% ipython --no-banner

In [1]: import numpy as np

In [2]: np.set_printoptions(suppress=True, linewidth=120)

In [3]: rnd = lambda a: np.round(a, 2) + 0

In [4]: F = np.load("w.npy")

In [5]: F
Out[5]: 
array([[ 0,  0,  0,  0,  0],
       [-6, -4, -2, -6, -2],
       [-6, -4, -2, -6, -2],
       [ 0,  0,  0,  0,  0],
       [ 6,  4,  2,  6,  2],
       [ 3,  2,  1,  3,  1],
       [ 6,  4,  2,  6,  2],
       [ 6,  4,  2,  6,  2],
       [-6, -4, -2, -6, -2],
       [ 0,  0,  0,  0,  0]])

In [6]: # rows and columns are dependent

In [7]: x = np.array([-2, -3, -5, 2, -8])

In [8]: h1 = np.maximum(F @ x, 0)

In [9]: np.flatnonzero(h1 > 1e-9)
Out[9]: array([1, 2, 8])

In [10]: m1 = np.load("m.npy")

In [11]: m1
Out[11]: 
array([[0, 5, 1, 4, 3, 2],
       [2, 0, 5, 1, 4, 3],
       [3, 2, 0, 5, 1, 4],
       [4, 3, 2, 0, 5, 1],
       [1, 4, 3, 2, 0, 5],
       [5, 1, 4, 3, 2, 0]])

In [12]: rng = np.random.default_rng(363)

In [13]: lab = rng.permutation(6)

In [14]: lab
Out[14]: array([1, 0, 4, 2, 3, 5])

In [15]: B = m1[lab][:, lab]

In [16]: np.allclose(B, m1)
Out[16]: False

In [17]: rnd(np.linalg.det(B)), rnd(np.linalg.det(m1[lab]))
Out[17]: (np.float64(-15435.0), np.float64(15435.0))

In [18]: F.sum(axis=0)
Out[18]: array([3, 2, 1, 3, 1])

In [19]: F.mean(axis=0)
Out[19]: array([0.3, 0.2, 0.1, 0.3, 0.1])

In [20]: rnd(np.linalg.norm(F))
Out[20]: np.float64(24.49)

In [21]: np.diff(F, axis=0)
Out[21]: 
array([[ -6,  -4,  -2,  -6,  -2],
       [  0,   0,   0,   0,   0],
       [  6,   4,   2,   6,   2],
       [  6,   4,   2,   6,   2],
       [ -3,  -2,  -1,  -3,  -1],
       [  3,   2,   1,   3,   1],
       [  0,   0,   0,   0,   0],
       [-12,  -8,  -4, -12,  -4],
       [  6,   4,   2,   6,   2]])

In [22]: J = np.loadtxt("x.csv", delimiter=",")

In [23]: J
Out[23]: 
array([[ 0.,  2., -2.,  5.,  2., -3.,  1., -2., -4.,  1.],
       [-2.,  0.,  4.,  2.,  0., -1.,  0.,  1.,  2.,  4.],
       [ 2., -4.,  0., -1., -2.,  1., -2.,  3., -2.,  1.],
       [-5., -2.,  1.,  0., -2.,  6.,  0., -1.,  0.,  1.],
       [-2.,  0.,  2.,  2.,  0.,  0., -2.,  2.,  2., -3.],
       [ 3.,  1., -1., -6.,  0.,  0.,  4.,  6., -4.,  5.],
       [-1.,  0.,  2.,  0.,  2., -4.,  0., -1.,  0., -1.],
       [ 2., -1., -3.,  1., -2., -6.,  1.,  0., -2.,  0.],
       [ 4., -2.,  2.,  0., -2.,  4.,  0.,  2.,  0.,  1.],
       [-1., -4., -1., -1.,  3., -5.,  1.,  0., -1.,  0.]])

In [24]: # antisymmetric, zero diagonal

In [25]: B = np.linalg.inv(J)

In [26]: rnd(np.linalg.det(J) * np.linalg.det(B))
Out[26]: np.float64(1.0)

In [27]: rnd(J @ B)
Out[27]: 
array([[1., 0., 0., 0., 0., 0., 0., 0., 0., 0.],
       [0., 1., 0., 0., 0., 0., 0., 0., 0., 0.],
       [0., 0., 1., 0., 0., 0., 0., 0., 0., 0.],
       [0., 0., 0., 1., 0., 0., 0., 0., 0., 0.],
       [0., 0., 0., 0., 1., 0., 0., 0., 0., 0.],
       [0., 0., 0., 0., 0., 1., 0., 0., 0., 0.],
       [0., 0., 0., 0., 0., 0., 1., 0., 0., 0.],
       [0., 0., 0., 0., 0., 0., 0., 1., 0., 0.],
       [0., 0., 0., 0., 0., 0., 0., 0., 1., 0.],
       [0., 0., 0., 0., 0., 0., 0., 0., 0., 1.]])

In [28]: rnd(np.linalg.cond(J))
Out[28]: np.float64(7.25)

In [29]: rnd(np.linalg.slogdet(J)[0])
Out[29]: np.float64(1.0)

In [30]: (np.abs(B) > 1e-9).astype(int)
Out[30]: 
array([[0, 1, 1, 1, 1, 1, 1, 1, 1, 1],
       [1, 0, 1, 1, 1, 1, 1, 1, 1, 1],
       [1, 1, 0, 1, 1, 1, 1, 1, 1, 1],
       [1, 1, 1, 0, 1, 1, 1, 1, 1, 1],
       [1, 1, 1, 1, 0, 1, 1, 1, 1, 1],
       [1, 1, 1, 1, 1, 0, 1, 1, 1, 1],
       [1, 1, 1, 1, 1, 1, 0, 1, 1, 1],
       [1, 1, 1, 1, 1, 1, 1, 0, 1, 1],
       [1, 1, 1, 1, 1, 1, 1, 1, 0, 1],
       [1, 1, 1, 1, 1, 1, 1, 1, 1, 0]])

In [31]: rnd(np.linalg.inv(B))
Out[31]: 
array([[ 0.,  2., -2.,  5.,  2., -3.,  1., -2., -4.,  1.],
       [-2.,  0.,  4.,  2.,  0., -1.,  0.,  1.,  2.,  4.],
       [ 2., -4.,  0., -1., -2.,  1., -2.,  3., -2.,  1.],
       [-5., -2.,  1.,  0., -2.,  6.,  0., -1.,  0.,  1.],
       [-2.,  0.,  2.,  2.,  0.,  0., -2.,  2.,  2., -3.],
       [ 3.,  1., -1., -6.,  0.,  0.,  4.,  6., -4.,  5.],
       [-1.,  0.,  2.,  0.,  2., -4.,  0., -1.,  0., -1.],
       [ 2., -1., -3.,  1., -2., -6.,  1.,  0., -2.,  0.],
       [ 4., -2.,  2.,  0., -2.,  4.,  0.,  2.,  0.,  1.],
       [-1., -4., -1., -1.,  3., -5.,  1.,  0., -1.,  0.]])
